>>> import numpy as np
>>> import numpy.linalg as la
>>> np.set_printoptions(precision=1, suppress=True, linewidth=140)
>>> data = np.array([[-2, -1, 0], [1, 2, 3], [4, 5, 6]])
>>> U, sig, Vh = la.svd(data)
>>> vecs = Vh[:(sig > 1e-8).sum()]
>>> rng = np.random.default_rng(938)
>>> x = data[2] + -1 * data[1] + rng.integers(2) * np.eye(3)[2]
>>> print(x)
[3. 3. 3.]
>>> print(np.allclose(vecs.T @ vecs @ x, x))
True
>>> print(np.round(data @ la.pinv(data) @ data, 1) + 0)
[[-2. -1.  0.]
 [ 1.  2.  3.]
 [ 4.  5.  6.]]
>>> print(np.allclose(data[:-1].T @ la.lstsq(data[:-1].T, data[-1])[0], data[-1]))
True
>>> print(np.abs(np.diag(la.qr(data)[1])) > 1e-9)
[ True  True False]
>>> U, sig, Vh = la.svd(data)
>>> print(np.argmax(sig[:-1] / (sig[1:] + 1e-6)) + 1)
2
>>> out = U[:, :2] @ np.diag(sig[:2]) @ Vh[:2]
>>> print(out.round(1) + 0)
[[-2. -1.  0.]
 [ 1.  2.  3.]
 [ 4.  5.  6.]]
>>> print(round(float(la.norm(data - out, 2)), 1), np.round(sig[2], 1))
0.0 0.0
>>> M = np.array([[0, 0, 0, 0, 0],
...     [0, 3, 0, 0, 0],
...     [0, 3, 3, 0, 0],
...     [0, 3, 3, 0, 0],
...     [0, 1, 3, 1, 3]])
>>> print(M)
[[0 0 0 0 0]
 [0 3 0 0 0]
 [0 3 3 0 0]
 [0 3 3 0 0]
 [0 1 3 1 3]]
>>> print(np.round(np.trace(la.pinv(M) @ M), 1))
3.0
>>> print(np.unique(M.round(6), axis=0).shape)
(4, 5)
>>> print(la.lstsq(M[:-1].T, M[-1])[2])
2
>>> print(M @ M)
[[ 0  0  0  0  0]
 [ 0  9  0  0  0]
 [ 0 18  9  0  0]
 [ 0 18  9  0  0]
 [ 0 18 21  3  9]]
>>> print(np.prod(np.diag(M)), round(la.det(M), 1))
0 0.0
>>> labels = rng.permutation(5)
>>> print(labels)
[2 3 1 4 0]
>>> out = M[labels][:, labels]
>>> print(np.trace(out))
9
>>> print(np.sort(np.abs(la.eigvals(out))))
[0. 0. 3. 3. 3.]
>>> print(out)
[[3 0 3 0 0]
 [3 0 3 0 0]
 [0 0 3 0 0]
 [3 1 1 3 0]
 [0 0 0 0 0]]
>>> E = np.load("out7.npy")
>>> print(E)
[[4 4 0]
 [4 4 0]
 [0 0 0]]
>>> C2 = E.T @ E
>>> print(np.allclose(C2, C2.T))
True
>>> print(np.diag(C2))
[32 32  0]
>>> print(la.eigvalsh(C2)[::-1])
[64.  0.  0.]
>>> print((E @ E.T).shape)
(3, 3)
>>> rk = la.matrix_rank(E)
>>> print(rk)
1
>>> N = la.svd(E)[2][rk:].T
>>> print(np.allclose(E @ N, 0))
True
>>> print([int(la.matrix_rank(E[:i])) for i in range(1, len(E) + 1)])
[1, 1, 1]
>>> print(N @ N.T)
[[ 0.5 -0.5  0. ]
 [-0.5  0.5  0. ]
 [ 0.   0.   1. ]]
>>> print(la.matrix_rank(E.T @ E), la.matrix_rank(E @ E.T))
1 1
>>> print(N.shape)
(3, 2)
>>> print([int(la.matrix_rank(np.delete(E, i, axis=0))) for i in range(3)])
[1, 1, 1]
>>> print(np.flatnonzero(la.matrix_power((E != 0) + (E.T != 0) + np.eye(3), 3)[2]))
[2]
>>> print(np.sort(la.eigvals(E).real))
[0. 0. 8.]
>>> print(E @ E)
[[32 32  0]
 [32 32  0]
 [ 0  0  0]]
>>> print(round(float(la.det(E)), 1))
0.0
>>> print(np.round(la.norm(E[1], 1), 1), round(la.norm(E[1], np.inf), 1))
8.0 4.0
>>> print(round(la.norm(E) ** 2 / la.norm(E, 2) ** 2, 1))
1.0
>>> print(la.norm(E, axis=1))
[5.7 5.7 0. ]
>>> print(la.norm(E, axis=0))
[5.7 5.7 0. ]
>>> U, sig, Vh = la.svd(E)
>>> print(np.argmax(sig[:-1] / (sig[1:] + 1e-6)) + 1)
1
>>> out = U[:, :1] @ np.diag(sig[:1]) @ Vh[:1]
>>> print(la.matrix_rank(E, rtol=0.05))
1
>>> print(round(float(la.norm(E - out) / la.norm(E)), 1))
0.0
>>> print(out)
[[4. 4. 0.]
 [4. 4. 0.]
 [0. 0. 0.]]
>>> print(round(float(la.norm(E - out, 2)), 1), round(float(sig[1]), 1))
0.0 0.0
>>> print(round(float(np.abs(E - out).max()), 1))
0.0
>>> K = np.load("x.npy")
>>> print(K)
[[-5 -1 -1]
 [-6 -2 -2]
 [-4  0  0]]
>>> # rank 2
>>> print(np.round(la.eigvals(K), 1) + 0)
[-7.+0.j  0.+0.j  0.+0.j]
>>> print(round(float(la.det(K[::-1])), 1))
0.0
>>> print(np.allclose(E, E.T))
True
>>> print(np.trace(E))
8
>>> print((E + E.T) / 2)
[[4. 4. 0.]
 [4. 4. 0.]
 [0. 0. 0.]]
>>> print(la.matrix_power(E, 4))
[[2048 2048    0]
 [2048 2048    0]
 [   0    0    0]]
>>> assert E == E.T
Traceback (most recent call last):
  File "<python-input-72>", line 1, in <module>
    assert E == E.T
           ^^^^^^^^
ValueError: The truth value of an array with more than one element is ambiguous. Use a.any() or a.all()
>>> print(np.round(la.det(E), 1))
0.0
>>> mat = np.load("run6.npy")
>>> print(mat)
[[-0.6  0.5 -0.3  0.5]
 [-0.5 -0.4 -0.5 -0.5]
 [ 0.3 -0.6 -0.5  0.5]
 [ 0.5  0.3 -0.4  0.1]
 [ 0.2  0.4 -0.5 -0.5]]
>>> print(np.round(np.trace(la.pinv(K) @ K), 1))
2.0
>>> print(la.lstsq(K[:-1].T, K[-1])[2])
2
>>> print(np.unique(K.round(6), axis=0).shape)
(3, 3)
>>> u, g = mat[2], mat[0]
>>> print(round(u @ u, 1))
0.9
>>> p = (u @ g) / (u @ u) * u
>>> print(p.round(1) + 0)
[0. 0. 0. 0.]
>>> print(round(float(la.norm(u + g) ** 2 + la.norm(u - g) ** 2), 1))
3.8
>>> print(la.matrix_rank(np.outer(u, g)))
1
